$ python3 -q
>>> import numpy as np
>>> np.set_printoptions(precision=2, suppress=True, linewidth=200, sign=" ")
>>> def rnd(a):
...     return np.round(a, 2) + 0
... 
>>> feats = np.array([[-0.5, 2.0, 0.4, -0.4, -0.3],
...     [-0.4, 6.5, 0.9, 0.3, -0.4],
...     [0.6, -3.5, 0.5, -0.3, 1.5],
...     [-0.3, -1.5, 0.3, -0.7, 0.1],
...     [-1.5, -0.5, 1.5, 0.5, 0.6],
...     [-0.3, -2.0, -0.1, -1.1, -0.3],
...     [-0.2, 0.0, 0.2, -0.2, 1.4],
...     [1.1, -6.0, -2.0, 1.2, -0.7],
...     [0.1, -1.0, 0.1, -1.0, 0.5],
...     [0.2, -4.5, -1.4, -0.1, 0.6]])
>>> print(feats)
[[-0.5  2.   0.4 -0.4 -0.3]
 [-0.4  6.5  0.9  0.3 -0.4]
 [ 0.6 -3.5  0.5 -0.3  1.5]
 [-0.3 -1.5  0.3 -0.7  0.1]
 [-1.5 -0.5  1.5  0.5  0.6]
 [-0.3 -2.  -0.1 -1.1 -0.3]
 [-0.2  0.   0.2 -0.2  1.4]
 [ 1.1 -6.  -2.   1.2 -0.7]
 [ 0.1 -1.   0.1 -1.   0.5]
 [ 0.2 -4.5 -1.4 -0.1  0.6]]
>>> W2 = feats[[3, 0]].astype(float)
>>> for _ in range(5):
...     lab = np.linalg.norm(feats[:, None] - W2, axis=-1).argmin(axis=1)
...     W2 = np.array([feats[lab == j].mean(axis=0) for j in range(2)])
... 
>>> lab
array([ 1,  1,  0,  0,  0,  0,  0,  0,  0,  0])
>>> rnd(W2[1] - W2[0])
array([-0.41,  6.62,  0.76,  0.16, -0.81])
>>> print(np.bincount(lab))
[ 8  2]
>>> np.abs(W2[1] - W2[0]).argmax()
np.int64(1)
>>> x = np.array([-8, -3, 6, -4, 1])
>>> rhs = feats @ x
>>> rnd(np.linalg.lstsq(feats, rhs)[0])
array([-8., -3.,  6., -4.,  1.])
>>> print(rnd(rhs))
[  1.7 -12.5  11.4  11.6  21.1  11.9   5.   -8.3   7.3   4.5]
>>> try:
...     np.linalg.solve(feats, rhs)
... except np.linalg.LinAlgError as e:
...     print(repr(e))
... 
LinAlgError('Last 2 dimensions of the array must be square')
>>> rnd(np.linalg.solve(feats.T @ feats, feats.T @ rhs))
array([-8., -3.,  6., -4.,  1.])
>>> rng = np.random.default_rng(41)
>>> rhs = rhs + 0.1 * rng.normal(size=10)
>>> print(rnd(rhs))
[  1.58 -12.47  11.4   11.65  20.97  12.01   5.01  -8.42   7.16   4.37]
>>> c, *_ = np.linalg.lstsq(feats, rhs)
>>> print(rnd(feats.T @ (rhs - feats @ c)))
[ 0.  0.  0.  0.  0.]
>>> print([round(float(np.linalg.norm(np.linalg.solve(feats.T @ feats + lam * np.eye(5), feats.T @ rhs))), 2) for lam in (0, 1, 10, 100)])
[11.2, 9.69, 5.08, 1.09]
